$ ipython --no-banner

In [1]: import numpy as np

In [2]: np.set_printoptions(precision=3, suppress=True, linewidth=160)

In [3]: def tidy(a):
   ...:     return np.round(a, 3) + 0
   ...: 

In [4]: A = np.loadtxt("x.csv", delimiter=",")

In [5]: print(tidy(A))
[[ 0.     0.007  0.005 -0.007  0.007  0.007 -0.006 -0.008  0.007 -0.002 -0.009]
 [ 0.007  0.108  0.079 -0.108  0.108  0.108 -0.093 -0.122  0.108 -0.036 -0.136]
 [ 0.005  0.079  0.058 -0.079  0.079  0.079 -0.068 -0.089  0.079 -0.026 -0.1  ]
 [-0.007 -0.108 -0.079  0.108 -0.108 -0.108  0.093  0.122 -0.108  0.036  0.136]
 [ 0.007  0.108  0.079 -0.108  0.108  0.108 -0.093 -0.122  0.108 -0.036 -0.136]
 [ 0.007  0.108  0.079 -0.108  0.108  0.108 -0.093 -0.122  0.108 -0.036 -0.136]
 [-0.006 -0.093 -0.068  0.093 -0.093 -0.093  0.081  0.106 -0.093  0.031  0.118]
 [-0.008 -0.122 -0.089  0.122 -0.122 -0.122  0.106  0.138 -0.122  0.041  0.154]
 [ 0.007  0.108  0.079 -0.108  0.108  0.108 -0.093 -0.122  0.108 -0.036 -0.136]
 [-0.002 -0.036 -0.026  0.036 -0.036 -0.036  0.031  0.041 -0.036  0.012  0.045]
 [-0.009 -0.136 -0.1    0.136 -0.136 -0.136  0.118  0.154 -0.136  0.045  0.173]]

In [6]: other = A / np.linalg.norm(A, axis=1, keepdims=True)

In [7]: cov = other @ other.T

In [8]: print(tidy(cov[4]))
[ 1.  1.  1. -1.  1.  1. -1. -1.  1. -1. -1.]

In [9]: print(tidy(cov))
[[ 1.  1.  1. -1.  1.  1. -1. -1.  1. -1. -1.]
 [ 1.  1.  1. -1.  1.  1. -1. -1.  1. -1. -1.]
 [ 1.  1.  1. -1.  1.  1. -1. -1.  1. -1. -1.]
 [-1. -1. -1.  1. -1. -1.  1.  1. -1.  1.  1.]
 [ 1.  1.  1. -1.  1.  1. -1. -1.  1. -1. -1.]
 [ 1.  1.  1. -1.  1.  1. -1. -1.  1. -1. -1.]
 [-1. -1. -1.  1. -1. -1.  1.  1. -1.  1.  1.]
 [-1. -1. -1.  1. -1. -1.  1.  1. -1.  1.  1.]
 [ 1.  1.  1. -1.  1.  1. -1. -1.  1. -1. -1.]
 [-1. -1. -1.  1. -1. -1.  1.  1. -1.  1.  1.]
 [-1. -1. -1.  1. -1. -1.  1.  1. -1.  1.  1.]]

In [10]: F = np.load("run9.npy")

In [11]: print(F)
[[ -0.163   1.388   0.402  -0.577  -0.484   2.892  -0.159]
 [  0.158  -1.882  -0.739   1.318   1.422  -6.452   1.186]
 [ -3.153   8.516   2.586  -0.263  -2.283   8.386   0.823]
 [  4.086 -12.641  -4.083   1.685   4.414 -17.325   0.131]
 [  1.282   2.018   1.239  -3.515  -2.794  14.58   -2.785]
 [  1.481  -4.674  -1.49    0.277   1.296  -5.054  -0.642]
 [  1.778  -5.586  -1.784   0.895   2.001  -8.104   0.268]
 [  0.836  -2.815  -0.783  -0.021   0.374  -1.933  -0.908]
 [  0.064  -0.315  -0.031  -0.012  -0.061   0.034  -0.243]
 [ -1.736   4.691   1.46   -0.345  -1.514   5.449   0.113]
 [ -3.282   9.178   2.826  -0.286  -2.434   9.061   1.057]
 [ -1.538   4.968   1.487  -0.153  -1.049   4.514   1.057]
 [  2.203  -4.394  -1.1    -1.694  -0.251   2.52   -2.829]
 [ -1.397   1.792   0.342   1.579   0.65   -4.146   1.909]
 [  3.002  -8.609  -2.656   0.376   2.33   -8.807  -0.971]
 [  1.41   -4.58   -1.516   0.773   1.722  -6.901   0.236]
 [  1.133  -4.238  -1.273   0.299   0.899  -4.291  -0.938]
 [ -0.848   4.909   1.591  -0.937  -1.313   7.048   0.739]
 [  0.891  -4.061  -1.369   1.16    1.637  -7.579   0.459]
 [ -0.56    2.595   1.021  -1.234  -1.745   7.139  -1.265]]

In [12]: cov = np.cov(F, rowvar=False)

In [13]: print(tidy(F.std(axis=0)))
[1.869 5.51  1.746 1.191 1.825 7.686 1.204]

In [14]: print(tidy(np.linalg.eigvalsh(cov)[::-1]))
[97.732  9.642  0.173  0.005  0.     0.     0.   ]

In [15]: print(tidy(np.corrcoef(F[:, 0], F[:, 6])[0, 1]))
-0.516

In [16]: print(tidy(np.polyfit(F[:, 0], F[:, 6], 1)))
[-0.333 -0.044]

In [17]: print(np.argwhere(np.triu(np.abs(np.corrcoef(F.T)) > 0.8, 1)))
[[0 1]
 [0 2]
 [1 2]
 [1 4]
 [1 5]
 [2 4]
 [2 5]
 [3 5]
 [4 5]]
